$ python3 -q
>>> import numpy as np
>>> np.set_printoptions(precision=2, suppress=True, linewidth=200)
>>> F = np.loadtxt("run15.csv", delimiter=",")
>>> F
array([[ 10.58,  30.23, -29.4 ],
       [  9.27,  28.33, -31.37],
       [  9.24,  30.31, -29.74],
       [ 10.88,  31.67, -29.7 ],
       [  9.88,  29.51, -30.34],
       [  8.57,  27.38, -31.33],
       [  9.76,  30.16, -28.12],
       [  9.8 ,  30.16, -30.82],
       [  9.55,  30.2 , -30.61],
       [  9.06,  29.21, -30.59],
       [ 11.31,  29.41, -31.11],
       [  8.87,  28.14, -30.55],
       [ 11.24,  28.08, -29.33],
       [  9.59,  30.44, -30.08],
       [ 11.69,  29.18, -29.88],
       [ 10.22,  26.66, -31.18],
       [  8.68,  30.9 , -30.21],
       [ 11.32,  30.4 , -29.71],
       [  8.59,  28.27, -28.69],
       [  8.44,  30.39, -30.42],
       [  9.71,  29.88, -30.64],
       [ 11.03,  29.68, -30.65],
       [  9.65,  28.55, -29.71],
       [ 10.31,  31.47, -31.89],
       [  9.53,  29.46, -30.48],
       [  9.64,  29.91, -28.45]])
>>> idx = F[:, 2] > np.median(F[:, 2])
>>> f = F[idx].mean(axis=0) - F[~idx].mean(axis=0)
>>> f
array([0.39, 0.56, 1.41])
>>> idx.astype(int)
array([1, 0, 1, 1, 1, 0, 1, 0, 0, 0, 0, 0, 1, 1, 1, 0, 1, 1, 1, 0, 0, 0, 1, 0, 0, 1])
>>> round((((F - F.mean(axis=0)) @ f > 0) == idx).mean(), 2)
np.float64(0.96)
>>> np.argsort(-np.abs(f).round(6), kind="stable")
array([2, 1, 0])
>>> ((F - F.mean(axis=0)) @ f > 0).astype(int)
array([1, 0, 1, 1, 0, 0, 1, 0, 0, 0, 0, 0, 1, 1, 1, 0, 1, 1, 1, 0, 0, 0, 1, 0, 0, 1])
>>> G = np.cov(F, rowvar=False)
>>> F.std(axis=0)
array([0.92, 1.18, 0.89])
>>> np.linalg.eigvalsh(G)[::-1]
array([1.53, 0.84, 0.8 ])
>>> np.argsort(-F.std(axis=0).round(6), kind="stable")
array([1, 0, 2])
>>> np.polyfit(F[:, 2], F[:, 0], 1)
array([ 0.06, 11.53])
>>> np.median(F, axis=0)
array([  9.68,  29.78, -30.38])
>>> M = np.load("block18.npy")
>>> M
array([[8, 6, 8, 6],
       [8, 0, 8, 0],
       [8, 6, 8, 6],
       [8, 0, 8, 0]])
>>> left, sv, Vt = np.linalg.svd(M, full_matrices=False)
>>> left.shape, sv.shape, Vt.shape
((4, 4), (4,), (4, 4))
>>> np.round(left.T @ left, 2) + 0
array([[1., 0., 0., 0.],
       [0., 1., 0., 0.],
       [0., 0., 1., 0.],
       [0., 0., 0., 1.]])
>>> np.cumsum(sv ** 2) / np.sum(sv ** 2)
array([0.91, 1.  , 1.  , 1.  ])
>>> sv.round(2) + 0
array([24.37,  7.88,  0.  ,  0.  ])
>>> (sv > 1e-8).sum()
np.int64(2)
>>> round(float(np.sqrt((sv ** 2).sum())), 2), round(float(np.linalg.norm(M)), 2)
(25.61, 25.61)
>>> rank = np.linalg.matrix_rank(M)
>>> rank
np.int64(2)
>>> null = np.linalg.svd(M)[2][rank:].T
>>> null.shape
(4, 2)
>>> np.allclose(M @ null, 0)
True
>>> [int(np.linalg.matrix_rank(M[:i])) for i in range(1, len(M) + 1)]
[1, 2, 2, 2]
>>> x0 = np.array([-2, -6, -9, -1])
>>> M @ x0
array([-130,  -88, -130,  -88])
>>> M @ np.ones(4)
array([28., 16., 28., 16.])
>>> np.linalg.norm(M @ x0) <= np.linalg.norm(M, 2) * np.linalg.norm(x0) + 1e-9
np.True_
>>> np.sign((M @ x0).round(6))
array([-1, -1, -1, -1])
>>> M @ np.eye(4)[3]
array([6., 0., 6., 0.])
>>> data = np.cumsum(np.array([[-3, 3, -3],
...     [1, -1, -1],
...     [-2, -1, -1],
...     [-3, -2, -3],
...     [1, 2, -2],
...     [2, 0, 3],
...     [-2, 0, 2],
...     [3, 1, -1],
...     [-2, 0, -1],
...     [3, -3, 0],
...     [-3, 2, 0],
...     [1, 2, -2],
...     [3, 1, 1],
...     [2, 3, -3],
...     [2, 2, 2],
...     [-1, 0, 2],
...     [3, 0, 2],
...     [-3, 2, -1],
...     [-1, -3, 3],
...     [0, -1, -3],
...     [-1, -1, 2],
...     [3, -2, -1]]), axis=0)
>>> data
array([[ -3,   3,  -3],
       [ -2,   2,  -4],
       [ -4,   1,  -5],
       [ -7,  -1,  -8],
       [ -6,   1, -10],
       [ -4,   1,  -7],
       [ -6,   1,  -5],
       [ -3,   2,  -6],
       [ -5,   2,  -7],
       [ -2,  -1,  -7],
       [ -5,   1,  -7],
       [ -4,   3,  -9],
       [ -1,   4,  -8],
       [  1,   7, -11],
       [  3,   9,  -9],
       [  2,   9,  -7],
       [  5,   9,  -5],
       [  2,  11,  -6],
       [  1,   8,  -3],
       [  1,   7,  -6],
       [  0,   6,  -4],
       [  3,   4,  -5]])
>>> d = np.linalg.norm(data[:, None] - data[None], axis=-1)
>>> np.flatnonzero(d[4] < d.mean() / 2)
array([ 3,  4, 10, 11])
>>> d.mean(axis=1).argmax()
np.int64(16)
>>> (d + 1e9 * np.eye(22)).round(6).argmin(axis=1)
array([ 1,  0,  7,  4,  3, 10,  2,  2, 10,  5,  5,  8, 11, 14, 15, 14, 15, 15, 20, 15, 18, 19])
